$ python -q
>>> import numpy as np
>>> np.set_printoptions(precision=2, suppress=True, linewidth=160, sign=" ")
>>> M = np.loadtxt("w.csv", delimiter=",")
>>> M
array([[ 2.,  0.,  1.,  0.,  0.,  0.,  1.],
       [ 2.,  2.,  2.,  0.,  0.,  0.,  0.],
       [ 0.,  1.,  1.,  0.,  0.,  0.,  3.],
       [ 0.,  0.,  0.,  0.,  1.,  0.,  0.],
       [ 0.,  0.,  0.,  2.,  2.,  1.,  0.],
       [ 0.,  0.,  0.,  2.,  2.,  1.,  0.],
       [ 3.,  0.,  2.,  0.,  0.,  0.,  0.]])
>>> vec = np.array([3, 2, 1, 3, 0, 1, 2])
>>> (M * vec).sum(axis=1)
array([  9.,  12.,   9.,   0.,   7.,   7.,  11.])
>>> np.sign((M @ vec).round(6))
array([ 1.,  1.,  1.,  0.,  1.,  1.,  1.])
>>> (M @ vec).argmax()
np.int64(1)
>>> M @ np.eye(7)[6]
array([ 1.,  0.,  3.,  0.,  0.,  0.,  0.])
>>> M @ vec
array([  9.,  12.,   9.,   0.,   7.,   7.,  11.])
>>> M * vec
array([[ 6.,  0.,  1.,  0.,  0.,  0.,  2.],
       [ 6.,  4.,  2.,  0.,  0.,  0.,  0.],
       [ 0.,  2.,  1.,  0.,  0.,  0.,  6.],
       [ 0.,  0.,  0.,  0.,  0.,  0.,  0.],
       [ 0.,  0.,  0.,  6.,  0.,  1.,  0.],
       [ 0.,  0.,  0.,  6.,  0.,  1.,  0.],
       [ 9.,  0.,  2.,  0.,  0.,  0.,  0.]])
>>> np.einsum("ij,j->i", M, vec)
array([  9.,  12.,   9.,   0.,   7.,   7.,  11.])
>>> vec = np.array([1, 7, 4, 1, 7, -8, 7])
>>> h = np.maximum(M @ vec, 0)
>>> M * (h > 1e-9)[:, None]
array([[ 2.,  0.,  1.,  0.,  0.,  0.,  1.],
       [ 2.,  2.,  2.,  0.,  0.,  0.,  0.],
       [ 0.,  1.,  1.,  0.,  0.,  0.,  3.],
       [ 0.,  0.,  0.,  0.,  1.,  0.,  0.],
       [ 0.,  0.,  0.,  2.,  2.,  1.,  0.],
       [ 0.,  0.,  0.,  2.,  2.,  1.,  0.],
       [ 3.,  0.,  2.,  0.,  0.,  0.,  0.]])
>>> np.maximum(M @ (3 * vec), 0)
array([ 39.,  72.,  96.,  21.,  24.,  24.,  33.])
>>> np.flatnonzero(h > 1e-9)
array([ 0,  1,  2,  3,  4,  5,  6])
>>> np.tanh(M @ vec)
array([ 1.,  1.,  1.,  1.,  1.,  1.,  1.])
>>> U, s, vt = np.linalg.svd(M)
>>> np.argmax(s[:-1] / (s[1:] + 1e-6)) + 1
np.int64(6)
>>> s.round(2) + 0
array([ 5.37,  4.3 ,  3.15,  1.76,  0.74,  0.34,  0.  ])
>>> M2 = U[:, :6] @ np.diag(s[:6]) @ vt[:6]
>>> round(np.abs(M - M2).max(), 2)
np.float64(0.0)
>>> M2.round(2) + 0
array([[ 2.,  0.,  1.,  0.,  0.,  0.,  1.],
       [ 2.,  2.,  2.,  0.,  0.,  0.,  0.],
       [ 0.,  1.,  1.,  0.,  0.,  0.,  3.],
       [ 0.,  0.,  0.,  0.,  1.,  0.,  0.],
       [ 0.,  0.,  0.,  2.,  2.,  1.,  0.],
       [ 0.,  0.,  0.,  2.,  2.,  1.,  0.],
       [ 3.,  0.,  2.,  0.,  0.,  0.,  0.]])
>>> np.linalg.matrix_rank(M, rtol=0.05)
np.int64(6)
>>> np.round(np.linalg.norm(M - M2) / np.linalg.norm(M), 2)
np.float64(0.0)
